% ipython --no-banner

In [1]: import numpy as np

In [2]: import numpy.linalg as la

In [3]: np.set_printoptions(precision=2, suppress=True, linewidth=140)

In [4]: arr = np.array([[7, 4, 4], [9, 8, 3], [4, 3, 8], [9, 9, 3], [9, 4, 7], [1, 1, 3]])

In [5]: vec = np.array([2, 1, 2])

In [6]: target = arr @ vec

In [7]: target
Out[7]: array([26, 32, 27, 33, 36,  9])

In [8]: np.round(la.pinv(arr) @ arr, 2) + 0
Out[8]: 
array([[1., 0., 0.],
       [0., 1., 0.],
       [0., 0., 1.]])

In [9]: rng = np.random.default_rng(17)

In [10]: target = target + 0.3 * rng.normal(size=6)

In [11]: target
Out[11]: array([26.33, 32.1 , 26.84, 32.62, 35.43,  9.01])

In [12]: b, *_ = la.lstsq(arr, target)

In [13]: b
Out[13]: array([1.99, 1.01, 1.98])

In [14]: [round(float(la.norm(la.solve(arr.T @ arr + lam * np.eye(3), arr.T @ target))), 2) for lam in (0, 1, 10, 100)]
Out[14]: [2.98, 2.97, 2.89, 2.45]

In [15]: mat = np.array([[4.0, 1.0, 0.0, 0.0],
    ...:     [0.0, 4.0, 1.0, 0.0],
    ...:     [0.0, 0.0, 4.0, 1.0],
    ...:     [0.0, 0.0, 0.0, 4.0]])

In [16]: # triangular

In [17]: vec = np.array([4, 6, -2, 2])

In [18]: target = mat @ vec

In [19]: target
Out[19]: array([22., 22., -6.,  8.])

In [20]: la.solve(mat, mat[:, 3])
Out[20]: array([0., 0., 0., 1.])

In [21]: la.solve(mat, target)
Out[21]: array([ 4.,  6., -2.,  2.])

In [22]: la.solve(mat, -2 * target)
Out[22]: array([ -8., -12.,   4.,  -4.])

In [23]: la.solve(mat, target + mat[:, 1])
Out[23]: array([ 4.,  7., -2.,  2.])

In [24]: O = mat.astype(float).copy()

In [25]: for j in range(4):
    ...:     O[:, j] -= O[:, :j] @ (O[:, :j].T @ O[:, j])
    ...:     O[:, j] /= la.norm(O[:, j])
    ...: 

In [26]: O.T @ mat
Out[26]: 
array([[4., 1., 0., 0.],
       [0., 4., 1., 0.],
       [0., 0., 4., 1.],
       [0., 0., 0., 4.]])

In [27]: O.T @ O
Out[27]: 
array([[1., 0., 0., 0.],
       [0., 1., 0., 0.],
       [0., 0., 1., 0.],
       [0., 0., 0., 1.]])

In [28]: A = np.tanh(np.array([[1.0, 0.4, -0.2],
    ...:     [-0.1, -0.7, 0.3],
    ...:     [-0.4, 0.7, 0.4],
    ...:     [0.8, 0.2, -0.2],
    ...:     [-0.1, 0.0, -1.4],
    ...:     [-0.3, 1.0, 0.1],
    ...:     [-0.6, 0.9, 0.0],
    ...:     [0.9, 0.6, -0.5],
    ...:     [-0.9, -0.9, 0.8],
    ...:     [-1.3, -1.1, 0.7]]) @ np.array([[0.5, 0.9, -1.7, 0.5], [0.6, 1.3, 1.7, 0.9], [-1.8, 2.3, 1.5, -2.1]]))

In [29]: A
Out[29]: 
array([[ 0.8 ,  0.74, -0.87,  0.86],
       [-0.77, -0.3 , -0.52, -0.86],
       [-0.46,  0.9 ,  0.99, -0.39],
       [ 0.71,  0.48, -0.87,  0.76],
       [ 0.99, -1.  , -0.96,  0.99],
       [ 0.26,  0.85,  0.98,  0.49],
       [ 0.24,  0.56,  0.99,  0.47],
       [ 0.94,  0.41, -0.85,  0.97],
       [-0.98, -0.14,  0.83, -0.99],
       [-0.99, -0.76,  0.88, -1.  ]])

In [30]: D = la.norm(A[:, None] - A[None], axis=-1)

In [31]: (D + 1e9 * np.eye(10)).round(6).argmin(axis=1)
Out[31]: array([3, 8, 5, 0, 7, 6, 5, 3, 9, 8])

In [32]: la.norm(A, axis=1)
Out[32]: array([1.64, 1.3 , 1.46, 1.43, 1.97, 1.41, 1.25, 1.65, 1.63, 1.82])

In [33]: D[1]
Out[33]: array([2.57, 0.  , 2.  , 2.35, 2.68, 2.54, 2.4 , 2.62, 1.38, 1.49])

In [34]: def softmax(z):
    ...:     e = np.exp(z - z.max(axis=-1, keepdims=True))
    ...:     return e / e.sum(axis=-1, keepdims=True)
    ...: 

In [35]: softmax(mat[2] + -1)
Out[35]: array([0.02, 0.02, 0.92, 0.05])

In [36]: np.round(softmax(10 * mat[2]), 2) + 0
Out[36]: array([0., 0., 1., 0.])

In [37]: S = mat @ mat.T / np.sqrt(4)

In [38]: np.round(softmax(S + np.triu(np.full(S.shape, -np.inf), 1)), 2) + 0
Out[38]: 
array([[1., 0., 0., 0.],
       [0., 1., 0., 0.],
       [0., 0., 1., 0.],
       [0., 0., 0., 1.]])

In [39]: W0 = np.load("block2.npy")

In [40]: W0
Out[40]: 
array([[ 3.62,  0.62,  3.23,  1.56, -0.94],
       [ 8.48,  5.48,  5.16,  0.32, -1.73],
       [ 0.14, -2.86,  1.38,  2.59,  0.52],
       [ 6.27,  3.27,  1.46,  1.69,  3.87],
       [ 5.02,  2.02,  5.39,  0.74, -4.14],
       [ 2.69, -0.31,  0.25,  2.54,  4.07],
       [ 0.78, -2.22, -0.07,  2.91,  3.57],
       [-1.51, -4.51,  4.07,  2.05, -5.43],
       [ 0.55, -2.45,  2.95,  2.08, -2.17],
       [ 1.68, -1.32,  1.99,  2.19,  0.26],
       [ 4.79,  1.79,  6.33,  0.51, -6.01],
       [11.49,  8.49,  7.4 , -0.75, -4.17],
       [ 7.33,  4.33,  4.24,  0.74, -0.68],
       [ 8.39,  5.39,  4.75,  0.44, -1.03],
       [ 4.07,  1.07,  3.8 ,  1.33, -1.72],
       [ 3.55,  0.55,  1.68,  2.01,  1.91],
       [ 2.74, -0.26,  2.56,  1.88, -0.19],
       [-1.  , -4.  ,  1.12,  2.82,  0.35],
       [ 8.68,  5.68,  4.32,  0.53, -0.06],
       [ 8.29,  5.29,  4.72,  0.47, -1.03],
       [ 3.03,  0.03, -1.8 ,  3.08,  8.08],
       [ 6.48,  3.48,  1.77,  1.57,  3.42],
       [ 1.46, -1.54,  1.27,  2.43,  1.47],
       [ 0.39, -2.61,  0.63,  2.76,  2.05],
       [-3.9 , -6.9 , -2.13,  4.17,  4.73],
       [ 0.21, -2.79,  1.98,  2.41, -0.55]])

In [41]: r = la.matrix_rank(W0)

In [42]: r
Out[42]: np.int64(3)

In [43]: ns = la.svd(W0)[2][r:].T

In [44]: np.allclose(W0 @ ns, 0)
Out[44]: True

In [45]: np.round(ns @ ns.T, 2) + 0
Out[45]: 
array([[ 0.36, -0.3 , -0.31, -0.16, -0.14],
       [-0.3 ,  0.36,  0.09,  0.36,  0.  ],
       [-0.31,  0.09,  0.52, -0.22,  0.31],
       [-0.16,  0.36, -0.22,  0.56, -0.21],
       [-0.14,  0.  ,  0.31, -0.21,  0.2 ]])

In [46]: [int(la.matrix_rank(W0[:, :j + 1])) for j in range(5)]
Out[46]: [1, 2, 3, 3, 3]

In [47]: ns.shape
Out[47]: (5, 2)

In [48]: np.einsum("ij,ji->", mat, mat)
Out[48]: np.float64(64.0)

In [49]: np.round(la.det(mat.T), 2)
Out[49]: np.float64(256.0)

In [50]: la.eigvals(mat)
Out[50]: array([4., 4., 4., 4.])

In [51]: np.poly(mat)
Out[51]: array([   1.,  -16.,   96., -256.,  256.])

In [52]: np.round(softmax(W0[25]), 2) + 0
Out[52]: array([0.06, 0.  , 0.36, 0.55, 0.03])

In [53]: np.round(softmax(W0[25] + 4), 2) + 0
Out[53]: array([0.06, 0.  , 0.36, 0.55, 0.03])

In [54]: S = W0 @ W0.T / np.sqrt(5)

In [55]: softmax(S).round(6).argmax(axis=1)
Out[55]: array([11, 11, 24, 11, 11, 20, 24,  7,  7, 11, 11, 11, 11, 11, 11, 11, 11, 24, 11, 11, 20, 11, 20, 24, 24,  7])

In [56]: lab = W0[:, 2] > np.median(W0[:, 2])

In [57]: u = W0[lab].mean(axis=0) - W0[~lab].mean(axis=0)

In [58]: lab.astype(int)
Out[58]: array([1, 1, 0, 0, 1, 0, 0, 1, 1, 0, 1, 1, 1, 1, 1, 0, 1, 0, 1, 1, 0, 0, 0, 0, 0, 0])

In [59]: U, sig, VT = la.svd(W0)

In [60]: vecs = VT[:(sig > 1e-8).sum()]

In [61]: vec = W0[10] + 5 * W0[20] + rng.integers(2) * np.eye(5)[0]

In [62]: vec
Out[62]: array([20.92,  1.92, -2.7 , 15.92, 34.39])

In [63]: np.round(vecs.T @ vecs, 2) + 0
Out[63]: 
array([[ 0.64,  0.3 ,  0.31,  0.16,  0.14],
       [ 0.3 ,  0.64, -0.09, -0.36,  0.  ],
       [ 0.31, -0.09,  0.48,  0.22, -0.31],
       [ 0.16, -0.36,  0.22,  0.44,  0.21],
       [ 0.14,  0.  , -0.31,  0.21,  0.8 ]])

In [64]: np.round(la.norm(vec - vecs.T @ vecs @ vec), 2)
Out[64]: np.float64(0.6)

In [65]: np.diag(vecs.T @ vecs)
Out[65]: array([0.64, 0.64, 0.48, 0.44, 0.8 ])

In [66]: M2 = np.array([[0, 0], [0, 2]])

In [67]: C = np.array([[1, -2], [0, -2]])

In [68]: F = np.kron(M2, C)

In [69]: F
Out[69]: 
array([[ 0,  0,  0,  0],
       [ 0,  0,  0,  0],
       [ 0,  0,  2, -4],
       [ 0,  0,  0, -4]])

In [70]: # triangular: eigenvalues sit on the diagonal

In [71]: vec = np.array([1, 2, -3, 2])

In [72]: F * vec
Out[72]: 
array([[ 0,  0,  0,  0],
       [ 0,  0,  0,  0],
       [ 0,  0, -6, -8],
       [ 0,  0,  0, -8]])

In [73]: (F @ vec).argmax()
Out[73]: np.int64(0)

In [74]: F @ np.eye(4)[0]
Out[74]: array([0., 0., 0., 0.])

In [75]: np.sign((F @ vec).round(6))
Out[75]: array([ 0,  0, -1, -1])

In [76]: (F * vec).sum(axis=1)
Out[76]: array([  0,   0, -14,  -8])

In [77]: np.einsum("ij,j->i", F, vec)
Out[77]: array([  0,   0, -14,  -8])

In [78]: softmax(F[1])
Out[78]: array([0.25, 0.25, 0.25, 0.25])

In [79]: softmax(F).sum(axis=1)
Out[79]: array([1., 1., 1., 1.])

In [80]: softmax(10 * F[1])
Out[80]: array([0.25, 0.25, 0.25, 0.25])

In [81]: S = F @ F.T / np.sqrt(4)

In [82]: np.round(softmax(S + np.triu(np.full(S.shape, -np.inf), 1)), 2) + 0
Out[82]: 
array([[1. , 0. , 0. , 0. ],
       [0.5, 0.5, 0. , 0. ],
       [0. , 0. , 1. , 0. ],
       [0. , 0. , 0.5, 0.5]])

In [83]: softmax(S).round(6).argmax(axis=1)
Out[83]: array([0, 0, 2, 2])
